>>> import numpy as np
>>> np.set_printoptions(suppress=True, linewidth=140)
>>> def tidy(a):
...     return np.round(a, 1) + 0
... 
>>> K = np.load("case19.npy")
>>> K
array([[ 1, -2,  4, -8],
       [ 1, -1,  1, -1],
       [ 1,  0,  0,  0]])
>>> f, r1 = K[1], K[2]
>>> f @ r1
np.int64(1)
>>> f @ f
np.int64(4)
>>> p = (f @ r1) / (f @ f) * f
>>> np.outer(f, r1)
array([[ 1,  0,  0,  0],
       [-1,  0,  0,  0],
       [ 1,  0,  0,  0],
       [-1,  0,  0,  0]])
>>> F = np.load("arr.npy")
>>> print(F)
[[ 3.  0. -5. -5.]
 [ 6. -2. -6. -5.]
 [ 6.  0. -8. -5.]
 [-6.  0.  6.  3.]]
>>> f, r1 = F[2], F[1]
>>> f @ f
np.float64(125.0)
>>> f @ r1
np.float64(109.0)
>>> p = (f @ r1) / (f @ f) * f
>>> np.linalg.matrix_rank(np.outer(f, r1))
np.int64(1)
>>> tidy(r1 - p)
array([ 0.8, -2. ,  1. , -0.6])
>>> Y = F / np.linalg.norm(F, axis=1, keepdims=True)
>>> C2 = Y @ Y.T
>>> tidy(np.degrees(np.arccos(np.clip(C2[0, 3], -1, 1))))
np.float64(155.7)
>>> (np.abs(C2) > 0.9).astype(int)
array([[1, 1, 1, 1],
       [1, 1, 1, 1],
       [1, 1, 1, 1],
       [1, 1, 1, 1]])
>>> vec = np.array([5, 5, -3, -5])
>>> rhs = F @ vec
>>> coef, lr = np.zeros(4), 1 / np.linalg.norm(F, 2) ** 2
>>> for i in range(150):
...     coef -= lr * F.T @ (F @ coef - rhs)
...     if i % 50 == 0: print(i, round(np.linalg.norm(F @ coef - rhs), 1))
... 
0 7.0
50 4.3
100 2.9
>>> tidy(coef)
array([ 3. ,  2.1, -5.6, -3.4])
>>> W0 = np.diag(np.array([8, 4]))
>>> W0
array([[8, 0],
       [0, 4]])
>>> # triangular, det is the product of the diagonal
>>> U, sig, Vt = np.linalg.svd(F, full_matrices=False)
>>> np.allclose(U * sig @ Vt, F)
True
>>> tidy(np.sqrt((sig ** 2).sum())), tidy(np.linalg.norm(F))
(np.float64(19.1), np.float64(19.1))
>>> np.abs(U[:, 0]).round(6).argmax()
np.int64(2)
>>> tidy(Vt @ Vt.T)
array([[1., 0., 0., 0.],
       [0., 1., 0., 0.],
       [0., 0., 1., 0.],
       [0., 0., 0., 1.]])
>>> print(tidy(U.T @ U))
[[1. 0. 0. 0.]
 [0. 1. 0. 0.]
 [0. 0. 1. 0.]
 [0. 0. 0. 1.]]
>>> (sig > 1e-8).sum()
np.int64(4)
>>> tidy(sig / sig[0])
array([1. , 0.1, 0.1, 0. ])
>>> w, vecs = np.linalg.eigh(W0)
>>> vec = np.array([-2, 2])
>>> tidy(vecs * np.sqrt(w) @ vecs.T)
array([[2.8, 0. ],
       [0. , 2. ]])
>>> print(vec @ W0 @ vec / (vec @ vec), w[0], w[-1])
6.0 4.0 8.0
>>> vecs * np.maximum(w, 0) @ vecs.T
array([[8., 0.],
       [0., 4.]])
>>> (np.sign(vecs[:, -1].round(6)) == np.sign(vecs[0, -1].round(6))).astype(int)
array([1, 0])
>>> vec @ W0 @ vec
np.int64(48)
>>> print(W0 @ W0.T)
[[64  0]
 [ 0 16]]
>>> print(W0[:, 1] @ W0[:, 0])
0
>>> J = np.array([[2, 2, 0, 0], [4, 0, 0, 0], [-1, -1, -2, -2], [-2, 0, -4, 0]])
>>> np.einsum("ii->", J)
np.int64(0)
>>> tidy(np.linalg.eigvals(J).sum().real)
np.float64(0.0)
>>> tidy(np.linalg.det(J.T))
np.float64(64.0)
>>> tidy(np.linalg.det(J[::-1]))
np.float64(64.0)
>>> print(tidy(np.poly(J)))
[  1.   0. -20.   0.  64.]
>>> np.kron(np.eye(2, dtype=int), J)
array([[ 2,  2,  0,  0,  0,  0,  0,  0],
       [ 4,  0,  0,  0,  0,  0,  0,  0],
       [-1, -1, -2, -2,  0,  0,  0,  0],
       [-2,  0, -4,  0,  0,  0,  0,  0],
       [ 0,  0,  0,  0,  2,  2,  0,  0],
       [ 0,  0,  0,  0,  4,  0,  0,  0],
       [ 0,  0,  0,  0, -1, -1, -2, -2],
       [ 0,  0,  0,  0, -2,  0, -4,  0]])
>>> W1 = np.array([[-1, 1, 1, 2, 3],
...     [-1, -2, 1, -1, 2],
...     [-1, -3, -3, -2, -1],
...     [-2, 2, -1, -1, 0]])
>>> coef = np.array([4, 3, 1, 5, 4])
>>> act = np.maximum(J @ W1 + coef, 0)
>>> act
array([[ 0,  1,  5,  7, 14],
       [ 0,  7,  5, 13, 16],
       [12,  6,  7, 10,  1],
       [10, 13, 11,  9,  2]])
>>> cent = np.array([[0, 1, 1], [2, -1, -2], [-3, 0, 1], [3, -2, -1], [1, 0, -1]])
>>> W1 @ cent
array([[ 8, -6, -7],
       [-8,  3,  3],
       [-4,  6,  5],
       [ 4, -2, -6]])
>>> (act @ cent).round(6).argmax(axis=1)
array([0, 0, 0, 0])
>>> mat = np.loadtxt("sample3.csv", delimiter=",")
>>> mat
array([[-13.4,  -1.4,   6.8,  -2.3],
       [ -4.4,   8.7,  -1.5,  -5.1],
       [ -7.8,  -2.9, -10.8,  17.4],
       [  2.2,   4.6,   2.9, -12.3],
       [-16. ,  17.1,   0.7,   6.6],
       [  2.9,   7.1,  16.8,  -2.8],
       [-10.7,   2.7,   1.3,   6.1],
       [-13.6,  -5.2,   5.4,  -4.4],
       [ -1. ,  -1.3,  11.7,  -0.5],
       [ -2.4,   0.2,  -2.7,  10.4],
       [ -3.7, -10. , -10.7,   3. ],
       [ -9.2,  14.1,  17.3,  17.1],
       [ -0.5,  13.9,  23.4, -12. ],
       [-20.4, -15.3,  -5.3,  13.3],
       [  2.8, -12.3,  -1.1,  -7.2],
       [-13. ,   3. ,   2.5, -15.3],
       [ -9. ,   5. ,  -5. ,   0.6],
       [ -9.5,   9.7,   0.6,  11.3]])
>>> vec = np.array([-1, 2, 2, 1])
>>> rhs = mat @ vec
>>> tidy(np.linalg.pinv(mat) @ mat)
array([[1., 0., 0., 0.],
       [0., 1., 0., 0.],
       [0., 0., 1., 0.],
       [0., 0., 0., 1.]])
>>> try:
...     np.linalg.solve(mat, rhs)
... except np.linalg.LinAlgError as e:
...     print(repr(e))
... 
LinAlgError('Last 2 dimensions of the array must be square')
>>> rng = np.random.default_rng(3702)
>>> rhs = rhs + 0.1 * rng.normal(size=18)
>>> tidy(rhs)
array([ 22. ,  13.7,  -2.2,   0.5,  58.3,  42. ,  24.8,   9.6,  21.5,   7.9, -34.8,  89.1,  63.2,  -7.3, -36.8,   8.7,   9.7,  41.3])
>>> coef, *_ = np.linalg.lstsq(mat, rhs)
>>> print(tidy(np.linalg.norm(rhs - mat @ coef)))
0.3
>>> print(tidy(mat.T @ (rhs - mat @ coef)))
[0. 0. 0. 0.]
>>> M = np.load("w.npy")
>>> M
array([[ 4, -6,  2],
       [ 7,  5, -5],
       [-3, -9,  0],
       [-3, -9,  0]])
>>> th = np.radians(72)
>>> Rm = np.eye(3)
>>> Rm[2, 2] = Rm[1, 1] = np.cos(th)
>>> Rm[2, 1], Rm[1, 2] = -np.sin(th), np.sin(th)
>>> print(tidy(Rm))
[[ 1.   0.   0. ]
 [ 0.   0.3  1. ]
 [ 0.  -1.   0.3]]
>>> Y = M @ Rm.T
>>> print(np.allclose(M @ M.T, Y @ Y.T))
True
>>> tidy(np.linalg.det(Rm)), tidy(np.trace(Rm))
(np.float64(1.0), np.float64(1.6))
>>> Y = M / np.sqrt((M ** 2).mean(axis=1, keepdims=True))
>>> np.linalg.matrix_rank(Y) == np.linalg.matrix_rank(M)
np.True_
>>> tidy(np.linalg.norm(Y, axis=1))
array([1.7, 1.7, 1.7, 1.7])
>>> Y = np.c_[M[:, :2] @ np.array([[-1, 1], [-3, -5]]), np.array([0, 2, 2, -1])]
>>> Y
array([[ 14,  34,   0],
       [-22, -18,   2],
       [ 30,  42,   2],
       [ 30,  42,  -1]])
>>> tidy(np.linalg.lstsq(M, Y[:, 0])[0])
array([-1., -3.,  0.])
>>> print(tidy(np.linalg.norm(np.linalg.qr(M)[0].T @ Y, axis=0) ** 2 / ((Y ** 2).sum(axis=0) + 1e-12)))
[1.  1.  0.5]
>>> np.linalg.matrix_rank(Y)
np.int64(3)
>>> data = np.load("x.npy")
>>> data
array([[ 3,  1,  2],
       [ 6,  1,  3],
       [ 6,  3,  4],
       [ 9,  3,  7],
       [10,  4,  7],
       [12,  5,  7],
       [14,  7, 10],
       [17, 10, 11],
       [19, 10, 11],
       [22, 12, 12],
       [22, 15, 12]])
>>> C2 = np.cov(data, rowvar=False)
>>> np.median(data, axis=0)
array([12.,  5.,  7.])
>>> tidy(np.corrcoef(data.T))
array([[1. , 1. , 1. ],
       [1. , 1. , 0.9],
       [1. , 0.9, 1. ]])
>>> tidy(data.std(axis=0))
array([6.3, 4.5, 3.5])
>>> tidy(np.linalg.eigvalsh(C2)[::-1])
array([77.6,  1.2,  0.5])
>>> tidy(C2)
array([[43.8, 30.2, 23.4],
       [30.2, 22.1, 16. ],
       [23.4, 16. , 13.4]])
>>> tidy(np.polyfit(data[:, 2], data[:, 1], 1))
array([ 1.2, -2.9])
>>> tidy(np.corrcoef(data[:, 2], data[:, 1])[0, 1])
np.float64(0.9)
